% python3 -q
>>> import numpy as np
>>> from numpy import linalg as LA
>>> np.set_printoptions(precision=2, suppress=True, linewidth=200)
>>> def tidy(a):
...     return np.round(a, 2) + 0
... 
>>> other = np.array([[-4, -1], [-1, 3], [-9, -5]])
>>> A = np.tile(other, (2, 3))
>>> A
array([[-4, -1, -4, -1, -4, -1],
       [-1,  3, -1,  3, -1,  3],
       [-9, -5, -9, -5, -9, -5],
       [-4, -1, -4, -1, -4, -1],
       [-1,  3, -1,  3, -1,  3],
       [-9, -5, -9, -5, -9, -5]])
>>> # columns 0 and 2 are equal
>>> rng = np.random.default_rng(253)
>>> lab = rng.permutation(6)
>>> lab
array([2, 3, 5, 0, 4, 1])
>>> other = A[lab][:, lab]
>>> np.allclose(other, A)
False
>>> tidy(np.sort(np.abs(LA.eigvals(other))))
array([ 0.,  0.,  0.,  0.,  0., 17.])
>>> np.trace(other)
np.int64(-17)
>>> tidy(LA.norm(A, axis=0))
array([14.  ,  8.37, 14.  ,  8.37, 14.  ,  8.37])
>>> A[4] @ A[3]
np.int64(3)
>>> LA.norm(A, axis=1).argmax()
np.int64(2)
>>> tidy(LA.norm(A, 1)), tidy(LA.norm(A, np.inf))
(np.float64(28.0), np.float64(42.0))
>>> tidy(LA.norm(A, 2))
np.float64(27.08)
>>> tidy(LA.norm(A[4] - A[3]))
np.float64(8.66)
>>> tidy(LA.norm(A[4], 1)), tidy(LA.norm(A[4], np.inf))
(np.float64(12.0), np.float64(3.0))
>>> tidy(LA.norm(A) ** 2 / LA.norm(A, 2) ** 2)
np.float64(1.09)
>>> W0 = np.load("m.npy")
>>> W0
array([[ 2,  2, -2, -3, -2, -2,  1,  2, -2, -3, -1, -2],
       [-2,  2,  2, -2, -3, -2, -2,  1,  2, -2, -3, -1],
       [-1, -2,  2,  2, -2, -3, -2, -2,  1,  2, -2, -3],
       [-3, -1, -2,  2,  2, -2, -3, -2, -2,  1,  2, -2],
       [-2, -3, -1, -2,  2,  2, -2, -3, -2, -2,  1,  2],
       [ 2, -2, -3, -1, -2,  2,  2, -2, -3, -2, -2,  1],
       [ 1,  2, -2, -3, -1, -2,  2,  2, -2, -3, -2, -2],
       [-2,  1,  2, -2, -3, -1, -2,  2,  2, -2, -3, -2],
       [-2, -2,  1,  2, -2, -3, -1, -2,  2,  2, -2, -3],
       [-3, -2, -2,  1,  2, -2, -3, -1, -2,  2,  2, -2],
       [-2, -3, -2, -2,  1,  2, -2, -3, -1, -2,  2,  2],
       [ 2, -2, -3, -2, -2,  1,  2, -2, -3, -1, -2,  2]])
>>> left, sv, VT = LA.svd(W0)
>>> V = VT[:(sv > 1e-8).sum()]
>>> x = W0[4] + 2 * W0[2] + rng.integers(2) * np.eye(12)[10]
>>> x
array([-4., -7.,  3.,  2., -2., -4., -6., -7.,  0.,  2., -2., -4.])
>>> np.allclose(V.T @ V @ x, x)
False
>>> tidy(np.diag(V.T @ V))
array([0.83, 0.83, 0.83, 0.83, 0.83, 0.83, 0.83, 0.83, 0.83, 0.83, 0.83, 0.83])
>>> tidy(V.T @ V)
array([[ 0.83,  0.  ,  0.17,  0.  , -0.17,  0.  ,  0.17,  0.  , -0.17,  0.  ,  0.17,  0.  ],
       [ 0.  ,  0.83,  0.  ,  0.17,  0.  , -0.17,  0.  ,  0.17,  0.  , -0.17,  0.  ,  0.17],
       [ 0.17,  0.  ,  0.83,  0.  ,  0.17,  0.  , -0.17,  0.  ,  0.17,  0.  , -0.17,  0.  ],
       [ 0.  ,  0.17,  0.  ,  0.83,  0.  ,  0.17,  0.  , -0.17,  0.  ,  0.17,  0.  , -0.17],
       [-0.17,  0.  ,  0.17,  0.  ,  0.83,  0.  ,  0.17,  0.  , -0.17,  0.  ,  0.17,  0.  ],
       [ 0.  , -0.17,  0.  ,  0.17,  0.  ,  0.83,  0.  ,  0.17,  0.  , -0.17,  0.  ,  0.17],
       [ 0.17,  0.  , -0.17,  0.  ,  0.17,  0.  ,  0.83,  0.  ,  0.17,  0.  , -0.17,  0.  ],
       [ 0.  ,  0.17,  0.  , -0.17,  0.  ,  0.17,  0.  ,  0.83,  0.  ,  0.17,  0.  , -0.17],
       [-0.17,  0.  ,  0.17,  0.  , -0.17,  0.  ,  0.17,  0.  ,  0.83,  0.  ,  0.17,  0.  ],
       [ 0.  , -0.17,  0.  ,  0.17,  0.  , -0.17,  0.  ,  0.17,  0.  ,  0.83,  0.  ,  0.17],
       [ 0.17,  0.  , -0.17,  0.  ,  0.17,  0.  , -0.17,  0.  ,  0.17,  0.  ,  0.83,  0.  ],
       [ 0.  ,  0.17,  0.  , -0.17,  0.  ,  0.17,  0.  , -0.17,  0.  ,  0.17,  0.  ,  0.83]])
>>> cov = W0.T @ W0
>>> tidy(LA.eigvalsh(cov)[::-1])
array([193., 193., 100.,  61.,  61.,   4.,   3.,   3.,   3.,   3.,   0.,   0.])
>>> np.allclose(cov, cov.T)
True
>>> (W0 @ W0.T).shape
(12, 12)
>>> cov
array([[ 52,  19, -12, -14, -13,  19,  50,  19, -13, -14, -12,  19],
       [ 19,  52,  19, -12, -14, -13,  19,  50,  19, -13, -14, -12],
       [-12,  19,  52,  19, -12, -14, -13,  19,  50,  19, -13, -14],
       [-14, -12,  19,  52,  19, -12, -14, -13,  19,  50,  19, -13],
       [-13, -14, -12,  19,  52,  19, -12, -14, -13,  19,  50,  19],
       [ 19, -13, -14, -12,  19,  52,  19, -12, -14, -13,  19,  50],
       [ 50,  19, -13, -14, -12,  19,  52,  19, -12, -14, -13,  19],
       [ 19,  50,  19, -13, -14, -12,  19,  52,  19, -12, -14, -13],
       [-13,  19,  50,  19, -13, -14, -12,  19,  52,  19, -12, -14],
       [-14, -13,  19,  50,  19, -13, -14, -12,  19,  52,  19, -12],
       [-12, -14, -13,  19,  50,  19, -13, -14, -12,  19,  52,  19],
       [ 19, -12, -14, -13,  19,  50,  19, -13, -14, -12,  19,  52]])
>>> LA.matrix_rank(cov)
np.int64(10)
>>> np.trace(cov), (W0 ** 2).sum()
(np.int64(624), np.int64(624))
>>> K = np.loadtxt("block16.csv", delimiter=",")
>>> K
array([[ 2.,  0.,  2., -4.,  0., -4.],
       [ 2.,  1.,  0., -4., -2.,  0.],
       [ 2.,  1.,  1., -4., -2., -2.],
       [ 4.,  0.,  4.,  4.,  0.,  4.],
       [ 4.,  2.,  0.,  4.,  2.,  0.],
       [ 4.,  2.,  2.,  4.,  2.,  2.]])
>>> W0.shape
(12, 12)
>>> tidy(W0.mean(axis=0))
array([-0.83, -0.83, -0.83, -0.83, -0.83, -0.83, -0.83, -0.83, -0.83, -0.83, -0.83, -0.83])
>>> np.unravel_index(np.abs(W0).argmax(), W0.shape)
(np.int64(0), np.int64(3))
>>> W0.sum(axis=1)
array([-10, -10, -10, -10, -10, -10, -10, -10, -10, -10, -10, -10])
>>> LA.rank(W0)
Traceback (most recent call last):
  File "<python-input-45>", line 1, in <module>
    LA.rank(W0)
    ^^^^^^^
AttributeError: module 'numpy.linalg' has no attribute 'rank'
>>> W0[:, 12]
Traceback (most recent call last):
  File "<python-input-46>", line 1, in <module>
    W0[:, 12]
    ~~^^^^^^^
IndexError: index 12 is out of bounds for axis 1 with size 12
>>> W0.sum(axis=0)
array([-10, -10, -10, -10, -10, -10, -10, -10, -10, -10, -10, -10])
